$ python3 -q
>>> import numpy as np
>>> from numpy import linalg as LA
>>> np.set_printoptions(precision=2, suppress=True, linewidth=200)
>>> data = np.load("run7.npy")
>>> data
array([[0.67, 0.  , 0.  , 0.  , 0.  , 0.33, 0.  ],
       [0.  , 0.5 , 0.  , 0.  , 0.  , 0.  , 0.5 ],
       [0.33, 0.  , 0.67, 0.  , 0.  , 0.  , 0.  ],
       [0.5 , 0.  , 0.  , 0.5 , 0.  , 0.  , 0.  ],
       [0.  , 0.17, 0.17, 0.17, 0.17, 0.17, 0.17],
       [0.  , 0.  , 0.  , 0.  , 0.33, 0.33, 0.33],
       [0.  , 0.2 , 0.  , 0.2 , 0.2 , 0.  , 0.4 ]])
>>> x0 = np.array([1, 2, 0, 1, 0, 0, 0])
>>> y = data @ x0
>>> c, lr = np.zeros(7), 1 / LA.norm(data, 2) ** 2
>>> for i in range(4):
...     c -= lr * data.T @ (data @ c - y)
...     if i % 1 == 0: print(i, round(LA.norm(data @ c - y), 2))
... 
0 0.58
1 0.44
2 0.35
3 0.28
>>> c
array([ 1.  ,  0.96,  0.09,  0.86, -0.1 , -0.02,  0.76])
>>> round(LA.cond(data), 2)
np.float64(38.75)
>>> X = np.array([[5, 1, 1, 1], [3, 0, 0, 0]])
>>> X
array([[5, 1, 1, 1],
       [3, 0, 0, 0]])
>>> U, sv = LA.svd(X)
Traceback (most recent call last):
  File "<python-input-13>", line 1, in <module>
    U, sv = LA.svd(X)
    ^^^^^
ValueError: too many values to unpack (expected 2)
>>> U, sv, vt = LA.svd(X, full_matrices=False)
>>> round(np.sqrt((sv ** 2).sum()), 2), round(LA.norm(X), 2)
(np.float64(6.08), np.float64(6.08))
>>> sv / sv[0]
array([1.  , 0.14])
>>> print(np.round(U.T @ X @ vt.T, 2) + 0)
[[6.02 0.  ]
 [0.   0.86]]
>>> np.abs(U[:, 0]).round(6).argmax()
np.int64(0)
>>> round(LA.norm(X, 2), 2)
np.float64(6.02)
>>> LA.norm(X, axis=1).argmax()
np.int64(0)
>>> np.round(LA.norm(X[0] - X[1]), 2)
np.float64(2.65)
>>> round(float(LA.norm(X, 1)), 2), np.round(LA.norm(X, np.inf), 2)
(8.0, np.float64(8.0))
>>> round(float(LA.norm(X) ** 2 / LA.norm(X, 2) ** 2), 2)
1.02
>>> round(LA.norm(X, "nuc"), 2)
np.float64(6.88)
>>> m1 = np.loadtxt("sample17.csv", delimiter=",")
>>> m1
array([[  0.1, -14. ,  -0.3,   0.1,   0.1],
       [ -0.2,  -6. ,  -2.2,  -2.1,  -0.4],
       [  1.3, -46. ,  -0.1,   0.1,   1. ],
       [  0. ,   2. ,   0.7,   0.8,  -0.5]])
>>> M2 = np.array([[2, 1], [0, 4], [4, 5], [1, 5], [2, 5]])
>>> print(np.einsum("ik,kj->ji", m1, M2))
[[  -0.7  -12.1    4.3    2.6]
 [ -56.4  -47.7 -177.7   13. ]]
>>> M2.T @ m1.T
array([[  -0.7,  -12.1,    4.3,    2.6],
       [ -56.4,  -47.7, -177.7,   13. ]])
>>> LA.matrix_rank(np.vstack([m1, M2.T]))
np.int64(5)
>>> round(float(LA.norm(m1, 2) / LA.norm(m1)), 2)
1.0
>>> LA.cond(m1) > 100
np.True_
>>> w1 = np.array([[2, 2, 2],
...     [3, 2, 2],
...     [-2, 3, 2],
...     [-1, -1, -1],
...     [-1, -2, -2],
...     [2, 0, -2],
...     [2, -1, -2]])
>>> c = np.array([1, 1, 0])
>>> H = np.maximum(data @ w1 + c, 0)
>>> (H > 0).mean(axis=0)
array([1.  , 0.86, 0.43])
>>> (H > 0).astype(int)
array([[1, 1, 1],
       [1, 1, 0],
       [1, 1, 1],
       [1, 1, 1],
       [1, 1, 0],
       [1, 0, 0],
       [1, 1, 0]])
>>> C = np.array([[-1, 0, 1], [3, 2, 3], [1, 3, 3]])
>>> H @ C
array([[ 4.67,  6.67, 12.  ],
       [ 1.  ,  3.  ,  8.  ],
       [12.67, 13.33, 17.33],
       [ 3.5 ,  4.5 ,  7.5 ],
       [ 2.  ,  2.33,  5.  ],
       [-2.  ,  0.  ,  2.  ],
       [-0.8 ,  0.8 ,  3.2 ]])
